% ipython --no-banner

In [1]: import numpy as np

In [2]: np.set_printoptions(precision=1, suppress=True, linewidth=120, floatmode="fixed")

In [3]: feats = np.load("case5.npy")

In [4]: feats
Out[4]: 
array([[1.1, 2.0, 1.0, 1.0, 1.0, 2.0],
       [2.0, 0.1, 0.0, 0.0, 1.0, 1.0],
       [0.0, 2.0, 2.1, 2.0, 2.0, 2.0],
       [1.0, 0.0, 1.0, 2.1, 1.0, 2.0],
       [2.0, 0.0, 0.0, 0.0, 0.1, 1.0],
       [1.0, 2.0, 1.0, 1.0, 1.0, 2.1]])

In [5]: np.round(np.linalg.norm(feats, 2), 1)
Out[5]: np.float64(7.4)

In [6]: np.round(np.linalg.norm(feats[3], 1), 1), round(float(np.linalg.norm(feats[3], np.inf)), 1)
Out[6]: (np.float64(7.1), 2.1)

In [7]: round(float(np.linalg.norm(feats, 1)), 1), np.round(np.linalg.norm(feats, np.inf), 1)
Out[7]: (10.1, np.float64(10.1))

In [8]: round(np.linalg.norm(feats, "nuc"), 1)
Out[8]: np.float64(13.4)

In [9]: np.linalg.norm(feats, axis=0)
Out[9]: array([3.3, 3.5, 2.7, 3.2, 2.8, 4.3])

In [10]: rng = np.random.default_rng(96672)

In [11]: z = rng.permutation(6)

In [12]: z
Out[12]: array([3, 1, 5, 4, 0, 2])

In [13]: B = feats[z][:, z]

In [14]: np.trace(B)
Out[14]: np.float64(7.6)

In [15]: np.sort(np.abs(np.linalg.eigvals(B)))
Out[15]: array([0.1, 0.5, 1.1, 1.1, 1.8, 6.8])

In [16]: np.allclose(B, feats)
Out[16]: False

In [17]: f = np.array([0, 2, -1, -1, -1, 2])

In [18]: B = feats + np.outer(f, np.eye(6)[5])

In [19]: round(np.linalg.det(B) / np.linalg.det(feats), 1), np.round(1 + np.linalg.solve(feats, f)[5], 1)
Out[19]: (np.float64(13.9), np.float64(13.9))

In [20]: B
Out[20]: 
array([[1.1, 2.0, 1.0, 1.0, 1.0, 2.0],
       [2.0, 0.1, 0.0, 0.0, 1.0, 3.0],
       [0.0, 2.0, 2.1, 2.0, 2.0, 1.0],
       [1.0, 0.0, 1.0, 2.1, 1.0, 1.0],
       [2.0, 0.0, 0.0, 0.0, 0.1, 0.0],
       [1.0, 2.0, 1.0, 1.0, 1.0, 4.1]])

In [21]: np.linalg.matrix_rank(np.linalg.inv(B) - np.linalg.inv(feats), tol=1e-8)
Out[21]: np.int64(1)

In [22]: np.linalg.matrix_rank(B - feats)
Out[22]: np.int64(1)

In [23]: X = np.loadtxt("layer2.csv", delimiter=",")

In [24]: X.round(1) + 0
Out[24]: 
array([[ 0.5, -0.3,  0.2,  0.0,  0.3,  0.0,  0.1],
       [-0.3,  0.4,  0.0,  0.2, -0.2,  0.0,  0.2],
       [ 0.2,  0.0,  0.9,  0.1, -0.2,  0.0,  0.0],
       [ 0.0,  0.2,  0.1,  0.2,  0.0,  0.0,  0.3],
       [ 0.3, -0.2, -0.2,  0.0,  0.3,  0.0,  0.2],
       [ 0.0,  0.0,  0.0,  0.0,  0.0,  1.0,  0.0],
       [ 0.1,  0.2,  0.0,  0.3,  0.2,  0.0,  0.8]])

In [25]: ev, V = np.linalg.eigh(X)

In [26]: vec = np.array([-7, -5, 3, -4, -6, -2, 7])

In [27]: np.round(vec @ X @ vec, 1)
Out[27]: np.float64(29.7)

In [28]: np.round(V * np.maximum(ev, 0) @ V.T, 1) + 0
Out[28]: 
array([[ 0.5, -0.3,  0.2,  0.0,  0.3,  0.0,  0.1],
       [-0.3,  0.4,  0.0,  0.2, -0.2,  0.0,  0.2],
       [ 0.2,  0.0,  0.9,  0.1, -0.2,  0.0,  0.0],
       [ 0.0,  0.2,  0.1,  0.2,  0.0,  0.0,  0.3],
       [ 0.3, -0.2, -0.2,  0.0,  0.3,  0.0,  0.2],
       [ 0.0,  0.0,  0.0,  0.0,  0.0,  1.0,  0.0],
       [ 0.1,  0.2,  0.0,  0.3,  0.2,  0.0,  0.8]])

In [29]: round(float(np.abs(X).sum(axis=1).max()), 1), np.round(np.abs(ev).max(), 1)
Out[29]: (1.6, np.float64(1.0))

In [30]: np.round(vec @ X @ vec / (vec @ vec), 1), round(ev[0], 1), round(ev[-1], 1)
Out[30]: (np.float64(0.2), np.float64(-0.0), np.float64(1.0))

In [31]: np.round(V * np.abs(ev) @ V.T, 1) + 0
Out[31]: 
array([[ 0.5, -0.3,  0.2,  0.0,  0.3,  0.0,  0.1],
       [-0.3,  0.4,  0.0,  0.2, -0.2,  0.0,  0.2],
       [ 0.2,  0.0,  0.9,  0.1, -0.2,  0.0,  0.0],
       [ 0.0,  0.2,  0.1,  0.2,  0.0,  0.0,  0.3],
       [ 0.3, -0.2, -0.2,  0.0,  0.3,  0.0,  0.2],
       [ 0.0,  0.0,  0.0,  0.0,  0.0,  1.0,  0.0],
       [ 0.1,  0.2,  0.0,  0.3,  0.2,  0.0,  0.8]])

In [32]: [round(float(x), 1) for x in np.linalg.svd(X, compute_uv=False)[:3]]
Out[32]: [1.0, 1.0, 1.0]

In [33]: np.linalg.cond(X) > 100
Out[33]: np.True_

In [34]: U, s, vt = np.linalg.svd(X)

In [35]: s.round(1) + 0
Out[35]: array([1.0, 1.0, 1.0, 1.0, 0.0, 0.0, 0.0])

In [36]: B = U[:, :4] @ np.diag(s[:4]) @ vt[:4]

In [37]: round(np.linalg.norm(X - B) / np.linalg.norm(X), 1)
Out[37]: np.float64(0.0)

In [38]: arr = np.load("mat.npy")

In [39]: arr
Out[39]: 
array([[-0.8, -0.4,  0.8,  2.2],
       [ 1.3, -0.5,  0.9, -0.6],
       [ 0.1,  0.1, -0.1, -0.1],
       [-0.9, -0.3, -0.3, -0.5],
       [-0.3,  0.5,  0.0,  0.4],
       [ 0.6, -1.2,  0.4, -1.0],
       [-0.7,  1.6, -1.3,  0.5],
       [ 0.9, -1.2,  1.0,  1.2],
       [ 0.0,  1.0,  0.4, -0.4],
       [ 0.3, -0.9, -0.4,  0.0],
       [ 0.2,  0.3, -1.2, -1.1],
       [-0.2,  1.6,  0.0, -0.4],
       [ 1.9, -1.4, -0.4, -0.1],
       [ 1.0,  1.0, -1.1, -0.4],
       [-0.1, -0.9, -1.1,  1.1],
       [ 0.3,  0.6, -1.0, -0.8],
       [ 0.6, -1.4,  0.9, -0.4],
       [ 0.0,  0.5,  0.2,  1.2],
       [ 2.5,  0.0, -1.9,  0.1],
       [-1.2, -0.8, -0.2,  0.5],
       [ 0.1, -0.9, -1.0,  0.6],
       [ 0.7, -0.2, -1.1, -1.6],
       [-1.0,  0.8, -0.4,  0.2],
       [-0.9,  0.2,  1.0,  0.5],
       [-1.5, -1.9,  0.7,  1.4],
       [ 0.1,  0.7,  0.5, -0.1],
       [ 0.4,  0.1,  0.2, -1.1],
       [-0.6,  0.5,  0.6,  1.9],
       [ 1.5, -5.5,  1.0, -1.5],
       [ 1.6,  0.4, -0.7,  1.4],
       [ 0.0,  0.5, -0.6,  0.2],
       [ 1.3, -0.2,  0.5,  0.9],
       [-0.2, -2.0, -0.9,  1.5]])

In [40]: Q, r_ = np.linalg.qr(arr)

In [41]: Q.round(1) + 0
Out[41]: 
array([[-0.1, -0.1,  0.1,  0.4],
       [ 0.2,  0.0,  0.3, -0.1],
       [ 0.0,  0.0,  0.0,  0.0],
       [-0.2, -0.1, -0.1, -0.1],
       [-0.1,  0.1,  0.0,  0.1],
       [ 0.1, -0.1,  0.1, -0.2],
       [-0.1,  0.2, -0.3,  0.1],
       [ 0.2, -0.1,  0.2,  0.3],
       [ 0.0,  0.1,  0.1, -0.1],
       [ 0.1, -0.1, -0.1,  0.0],
       [ 0.0,  0.1, -0.3, -0.2],
       [ 0.0,  0.2,  0.1, -0.1],
       [ 0.4, -0.1, -0.1,  0.1],
       [ 0.2,  0.2, -0.2,  0.0],
       [ 0.0, -0.1, -0.3,  0.2],
       [ 0.1,  0.1, -0.2, -0.1],
       [ 0.1, -0.2,  0.2, -0.1],
       [ 0.0,  0.1,  0.1,  0.2],
       [ 0.5,  0.1, -0.3,  0.2],
       [-0.2, -0.2, -0.2,  0.0],
       [ 0.0, -0.1, -0.3,  0.1],
       [ 0.1,  0.0, -0.2, -0.3],
       [-0.2,  0.1, -0.1,  0.0],
       [-0.2,  0.0,  0.2,  0.0],
       [-0.3, -0.3,  0.0,  0.2],
       [ 0.0,  0.1,  0.2,  0.0],
       [ 0.1,  0.0,  0.1, -0.2],
       [-0.1,  0.0,  0.1,  0.3],
       [ 0.3, -0.7,  0.1, -0.2],
       [ 0.3,  0.1, -0.1,  0.4],
       [ 0.0,  0.1, -0.1,  0.0],
       [ 0.2,  0.0,  0.2,  0.2],
       [ 0.0, -0.3, -0.3,  0.3]])

In [42]: np.round(Q.T @ Q, 1) + 0
Out[42]: 
array([[1.0, 0.0, 0.0, 0.0],
       [0.0, 1.0, 0.0, 0.0],
       [0.0, 0.0, 1.0, 0.0],
       [0.0, 0.0, 0.0, 1.0]])

In [43]: r_
Out[43]: 
array([[ 5.4, -2.0, -0.9, -1.5],
       [ 0.0,  7.4, -1.5, -0.2],
       [ 0.0,  0.0,  4.3,  0.1],
       [ 0.0,  0.0,  0.0,  5.4]])

In [44]: ev, V = np.linalg.eig(r_)

In [45]: ev
Out[45]: array([5.4, 7.4, 4.3, 5.4])

In [46]: np.sort(np.linalg.eigvals(r_ @ r_))
Out[46]: array([18.5, 28.6, 29.5, 54.2])

In [47]: Ac = arr - arr.mean(axis=0)

In [48]: V = np.linalg.svd(Ac)[2][:2]

In [49]: B = Ac - Ac @ V.T @ V

In [50]: np.round(np.cov(Ac @ V.T, rowvar=False), 1) + 0
Out[50]: 
array([[1.9, 0.0],
       [0.0, 1.2]])

In [51]: np.linalg.norm(B, axis=1).round(6).argmax()
Out[51]: np.int64(18)

In [52]: np.round(np.linalg.norm(B) / np.linalg.norm(Ac), 1)
Out[52]: np.float64(0.5)

In [53]: B.std(axis=0)
Out[53]: array([0.6, 0.2, 0.6, 0.5])

In [54]: B = arr + rng.integers(-2, 3, (33, 2)) @ rng.integers(-2, 3, (2, 4))

In [55]: B
Out[55]: 
array([[ 1.2, -0.4, -3.2,  6.2],
       [ 4.3, -2.5, -1.1, -0.6],
       [ 1.1, -1.9,  1.9, -4.1],
       [-2.9,  1.7, -0.3,  1.5],
       [-1.3, -0.5,  4.0, -4.6],
       [ 1.6, -3.2,  2.4, -5.0],
       [ 0.3,  2.6, -5.3,  5.5],
       [ 1.9, -0.2, -3.0,  6.2],
       [-1.0,  0.0,  4.4, -5.4],
       [ 3.3, -2.9, -2.4,  0.0],
       [ 2.2, -1.7, -1.2, -3.1],
       [ 2.8,  0.6, -4.0,  2.6],
       [ 5.9, -3.4, -4.4,  1.9],
       [-1.0,  1.0,  2.9, -4.4],
       [ 2.9, -2.9, -3.1,  1.1],
       [-1.7,  0.6,  3.0, -4.8],
       [-0.4,  0.6, -1.1,  3.6],
       [-3.0,  1.5,  4.2, -1.8],
       [ 2.5,  2.0, -5.9,  6.1],
       [ 2.8, -2.8, -4.2,  2.5],
       [-1.9,  1.1, -1.0,  2.6],
       [ 2.7, -2.2, -1.1, -3.6],
       [-4.0,  2.8,  1.6,  0.2],
       [-3.9,  1.2,  5.0, -2.5],
       [-2.5, -1.9,  2.7, -0.6],
       [-0.9,  1.7,  0.5,  0.9],
       [ 2.4,  0.1, -3.8,  2.9],
       [-0.6, -0.5,  2.6, -1.1],
       [ 1.5, -7.5,  5.0, -7.5],
       [-0.4,  1.4,  1.3,  0.4],
       [ 0.0, -1.5,  3.4, -5.8],
       [ 2.3, -2.2,  2.5, -3.1],
       [-1.2, -2.0,  1.1, -0.5]])

In [56]: np.round(np.linalg.svd(B - arr, compute_uv=False), 1) + 0
Out[56]: array([26.8, 14.6,  0.0,  0.0])

In [57]: B - arr
Out[57]: 
array([[ 2.0,  0.0, -4.0,  4.0],
       [ 3.0, -2.0, -2.0,  0.0],
       [ 1.0, -2.0,  2.0, -4.0],
       [-2.0,  2.0,  0.0,  2.0],
       [-1.0, -1.0,  4.0, -5.0],
       [ 1.0, -2.0,  2.0, -4.0],
       [ 1.0,  1.0, -4.0,  5.0],
       [ 1.0,  1.0, -4.0,  5.0],
       [-1.0, -1.0,  4.0, -5.0],
       [ 3.0, -2.0, -2.0,  0.0],
       [ 2.0, -2.0,  0.0, -2.0],
       [ 3.0, -1.0, -4.0,  3.0],
       [ 4.0, -2.0, -4.0,  2.0],
       [-2.0,  0.0,  4.0, -4.0],
       [ 3.0, -2.0, -2.0,  0.0],
       [-2.0,  0.0,  4.0, -4.0],
       [-1.0,  2.0, -2.0,  4.0],
       [-3.0,  1.0,  4.0, -3.0],
       [ 0.0,  2.0, -4.0,  6.0],
       [ 4.0, -2.0, -4.0,  2.0],
       [-2.0,  2.0,  0.0,  2.0],
       [ 2.0, -2.0,  0.0, -2.0],
       [-3.0,  2.0,  2.0,  0.0],
       [-3.0,  1.0,  4.0, -3.0],
       [-1.0,  0.0,  2.0, -2.0],
       [-1.0,  1.0,  0.0,  1.0],
       [ 2.0,  0.0, -4.0,  4.0],
       [ 0.0, -1.0,  2.0, -3.0],
       [ 0.0, -2.0,  4.0, -6.0],
       [-2.0,  1.0,  2.0, -1.0],
       [ 0.0, -2.0,  4.0, -6.0],
       [ 1.0, -2.0,  2.0, -4.0],
       [-1.0,  0.0,  2.0, -2.0]])

In [58]: np.abs(B - arr).sum(axis=1)
Out[58]: 
array([10.0,  7.0,  9.0,  6.0, 11.0,  9.0, 11.0, 11.0, 11.0,  7.0,  6.0, 11.0, 12.0, 10.0,  7.0, 10.0,  9.0, 11.0,
       12.0, 12.0,  6.0,  6.0,  7.0, 11.0,  5.0,  3.0, 10.0,  6.0, 12.0,  6.0, 12.0,  9.0,  5.0])
